% python3 -q
>>> import numpy as np
>>> from numpy import linalg as LA
>>> np.set_printoptions(precision=3, suppress=True, linewidth=140, floatmode="fixed")
>>> M2 = np.array([[-3, -5], [0, 1], [2, 4]])
>>> E = np.tile(M2, (2, 3))
>>> E
array([[-3, -5, -3, -5, -3, -5],
       [ 0,  1,  0,  1,  0,  1],
       [ 2,  4,  2,  4,  2,  4],
       [-3, -5, -3, -5, -3, -5],
       [ 0,  1,  0,  1,  0,  1],
       [ 2,  4,  2,  4,  2,  4]])
>>> round(float(LA.norm(E, 2) / LA.norm(E)), 3)
0.997
>>> LA.matrix_rank(E, rtol=0.1)
np.int64(1)
>>> LA.cond(E) > 100
np.True_
>>> [round(float(x), 3) for x in LA.svd(E, compute_uv=False)[:3]]
[18.114, 1.366, 0.0]
>>> feats = np.load("block16.npy")
>>> feats
array([[-1,  0,  0,  0,  0,  0,  0],
       [ 9,  3,  0,  0,  0,  0,  0],
       [-8, -6, -1,  0,  0,  0,  0],
       [-1, -1,  6,  9,  0,  0,  0],
       [ 0, -5, -4, -6, -7,  0,  0],
       [-2,  3, -5,  9,  6,  0,  0],
       [-1,  6, -4,  4,  0, -5,  5]])
>>> Uu, sigma, vt = LA.svd(feats)
>>> np.argmax(sigma[:-1] / (sigma[1:] + 1e-6)) + 1
np.int64(6)
>>> M2 = Uu[:, :6] @ np.diag(sigma[:6]) @ vt[:6]
>>> np.round(np.abs(feats - M2).max(), 3)
np.float64(0.0)
>>> round(LA.norm(feats - M2, 2), 3), round(float(sigma[6]), 3)
(np.float64(0.0), 0.0)
>>> M2.round(3) + 0
array([[-1.000,  0.000,  0.000,  0.000,  0.000,  0.000,  0.000],
       [ 9.000,  3.000,  0.000,  0.000,  0.000,  0.000,  0.000],
       [-8.000, -6.000, -1.000,  0.000,  0.000,  0.000,  0.000],
       [-1.000, -1.000,  6.000,  9.000,  0.000,  0.000,  0.000],
       [ 0.000, -5.000, -4.000, -6.000, -7.000,  0.000,  0.000],
       [-2.000,  3.000, -5.000,  9.000,  6.000,  0.000,  0.000],
       [-1.000,  6.000, -4.000,  4.000,  0.000, -5.000,  5.000]])
>>> rng = np.random.default_rng(5634)
>>> idx = rng.permutation(7)
>>> idx
array([5, 0, 1, 4, 6, 2, 3])
>>> M2 = feats[idx][:, idx]
>>> np.allclose(M2, feats)
False
>>> M2
array([[ 0, -2,  3,  6,  0, -5,  9],
       [ 0, -1,  0,  0,  0,  0,  0],
       [ 0,  9,  3,  0,  0,  0,  0],
       [ 0,  0, -5, -7,  0, -4, -6],
       [-5, -1,  6,  0,  5, -4,  4],
       [ 0, -8, -6,  0,  0, -1,  0],
       [ 0, -1, -1,  0,  0,  6,  9]])
>>> Uu, sigma, vt = LA.svd(M2)
>>> evecs = vt[:(sigma > 1e-8).sum()]
>>> x = M2[6] + 5 * M2[0] + rng.integers(2) * np.eye(7)[5]
>>> x
array([  0.000, -11.000,  14.000,  30.000,   0.000, -19.000,  54.000])
>>> round(LA.norm(x - evecs.T @ evecs @ x), 3)
np.float64(0.0)
>>> LA.matrix_rank(np.vstack([M2, x]))
np.int64(6)
>>> np.diag(evecs.T @ evecs)
array([0.500, 1.000, 1.000, 1.000, 0.500, 1.000, 1.000])
>>> W2 = np.array([[1, 2, 0, 2, 1],
...     [2, 2, 2, 2, 2],
...     [2, 2, 0, 1, 0],
...     [2, 2, 0, 1, 0],
...     [2, 1, 0, 0, 0]])
>>> mat = (rng.random((33, 5)) < 0.25) @ W2
>>> mat
array([[2, 2, 0, 1, 0],
       [2, 2, 0, 1, 0],
       [2, 2, 2, 2, 2],
       [4, 3, 2, 2, 2],
       [3, 3, 0, 2, 1],
       [1, 2, 0, 2, 1],
       [5, 5, 2, 4, 3],
       [1, 2, 0, 2, 1],
       [3, 3, 0, 2, 1],
       [2, 2, 0, 1, 0],
       [2, 2, 0, 1, 0],
       [3, 4, 2, 4, 3],
       [0, 0, 0, 0, 0],
       [2, 2, 0, 1, 0],
       [2, 1, 0, 0, 0],
       [0, 0, 0, 0, 0],
       [2, 2, 0, 1, 0],
       [4, 4, 2, 3, 2],
       [4, 3, 0, 1, 0],
       [2, 1, 0, 0, 0],
       [2, 2, 0, 1, 0],
       [4, 3, 2, 2, 2],
       [0, 0, 0, 0, 0],
       [5, 5, 0, 3, 1],
       [4, 3, 0, 1, 0],
       [5, 5, 2, 4, 3],
       [7, 7, 2, 5, 3],
       [0, 0, 0, 0, 0],
       [3, 4, 0, 3, 1],
       [3, 4, 0, 3, 1],
       [4, 4, 2, 3, 2],
       [1, 2, 0, 2, 1],
       [3, 3, 0, 2, 1]])
>>> Xs = mat - mat.mean(axis=0)
>>> Uu, sigma, vt = LA.svd(Xs, full_matrices=False)
>>> LA.matrix_rank(Xs)
np.int64(4)
>>> (np.sign(Uu[:, 0]) == np.sign(Uu[0, 0])).astype(int)
array([1, 1, 0, 0, 0, 1, 0, 1, 0, 1, 1, 0, 1, 1, 1, 1, 1, 0, 0, 1, 1, 0, 1, 0, 0, 0, 0, 1, 0, 0, 0, 1, 0])
>>> np.searchsorted(np.cumsum(sigma ** 2) / (sigma ** 2).sum(), 0.9) + 1
np.int64(2)
>>> sigma.round(3) + 0
array([15.729,  5.305,  3.771,  1.045,  0.000])
>>> vt[0] * np.sign(vt[0, np.abs(vt[0]).argmax()])
array([0.556, 0.569, 0.233, 0.454, 0.326])
>>> np.abs(Uu[:, 0]).argmax()
np.int64(26)
